% python3 -q
>>> import numpy as np
>>> np.set_printoptions(precision=3, suppress=True, linewidth=100, legacy="1.25")
>>> rd = lambda a: np.round(a, 3) + 0
>>> K = np.loadtxt("sample4.csv", delimiter=",")
>>> print(K)
[[-0.8 -0.4 -0.5  1.1 -0.3 -2.3 -0.7  1.2  1.5]
 [-0.2  1.4  0.2  0.7  0.9  1.  -1.2 -0.2  0. ]
 [ 1.4  0.   2.  -0.5 -0.6  0.7 -1.4  0.9 -0.9]
 [-2.1 -1.  -1.3  1.1 -0.3 -1.7 -1.   0.9  0.1]
 [-0.4 -0.4 -0.6 -1.3  1.   0.9  0.8  0.6  1.7]
 [-0.6 -0.6 -0.4 -0.3  0.3 -0.4 -0.5 -0.7 -1.9]
 [ 1.2  0.5  1.1  0.7  1.5 -1.1  0.8 -2.1 -1. ]
 [ 0.3  0.2  0.3  0.9 -0.4  0.  -0.1 -0.5 -0.7]]
>>> x = np.array([2, 3, 1, 0, 0, -3, -1, -1, 2])
>>> print(K @ np.eye(9)[3])
[ 1.1  0.7 -0.5  1.1 -1.3 -0.3  0.7  0.9]
>>> print(rd(K @ np.ones(9)))
[-1.2  2.6  1.6 -5.3  2.3 -5.1  1.6  0. ]
>>> print(rd(K @ (2 * x)))
[12.2  4.8  2.8 -6.2 -6.6 -9.6 15.2  1.4]
>>> print(np.sign((K @ x).round(6)))
[ 1.  1.  1. -1. -1. -1.  1.  1.]
>>> print(rd((K * x).sum(axis=1)))
[ 6.1  2.4  1.4 -3.1 -3.3 -4.8  7.6  0.7]
>>> x = np.array([5, 2, 0, 0, 5, -3, 5, 4, -2])
>>> a = np.maximum(K @ x, 0)
>>> print(rd(a))
[ 0.   0.   0.3  0.   2.5  0.  15.4  0. ]
>>> print(K * (a > 1e-9)[:, None])
[[-0.  -0.  -0.   0.  -0.  -0.  -0.   0.   0. ]
 [-0.   0.   0.   0.   0.   0.  -0.  -0.   0. ]
 [ 1.4  0.   2.  -0.5 -0.6  0.7 -1.4  0.9 -0.9]
 [-0.  -0.  -0.   0.  -0.  -0.  -0.   0.   0. ]
 [-0.4 -0.4 -0.6 -1.3  1.   0.9  0.8  0.6  1.7]
 [-0.  -0.  -0.  -0.   0.  -0.  -0.  -0.  -0. ]
 [ 1.2  0.5  1.1  0.7  1.5 -1.1  0.8 -2.1 -1. ]
 [ 0.   0.   0.   0.  -0.   0.  -0.  -0.  -0. ]]
>>> print(rd(np.maximum(K @ x, 0) - np.maximum(-K @ x, 0)))
[ -1.1  -3.5   0.3 -10.5   2.5  -3.   15.4  -1.2]
>>> print(rd(np.maximum(K @ (3 * x), 0)))
[ 0.   0.   0.9  0.   7.5  0.  46.2  0. ]
>>> print(np.flatnonzero(a > 1e-9))
[2 4 6]
>>> B = K / np.sqrt((K ** 2).mean(axis=1, keepdims=True))
>>> print(rd(np.linalg.norm(B, axis=1)))
[3. 3. 3. 3. 3. 3. 3. 3.]
>>> print(np.linalg.matrix_rank(B) == np.linalg.matrix_rank(K))
True
>>> print(np.linalg.matrix_rank(K - K.mean(axis=1, keepdims=True)))
8
>>> print(rd(np.linalg.norm(K, 2)))
5.273
>>> print(rd(np.linalg.norm(K, 1)), rd(np.linalg.norm(K, np.inf)))
8.1 10.0
>>> print(rd(np.linalg.norm(K[2] - K[6])))
4.903
>>> print(rd(np.linalg.norm(K, axis=1)))
[3.438 2.412 3.262 3.621 2.841 2.36  3.592 1.393]
>>> print(rd(np.linalg.norm(K, "nuc")))
19.725
>>> print(rd(np.linalg.norm(K[2], 1)), rd(np.linalg.norm(K[2], np.inf)))
8.4 2.0
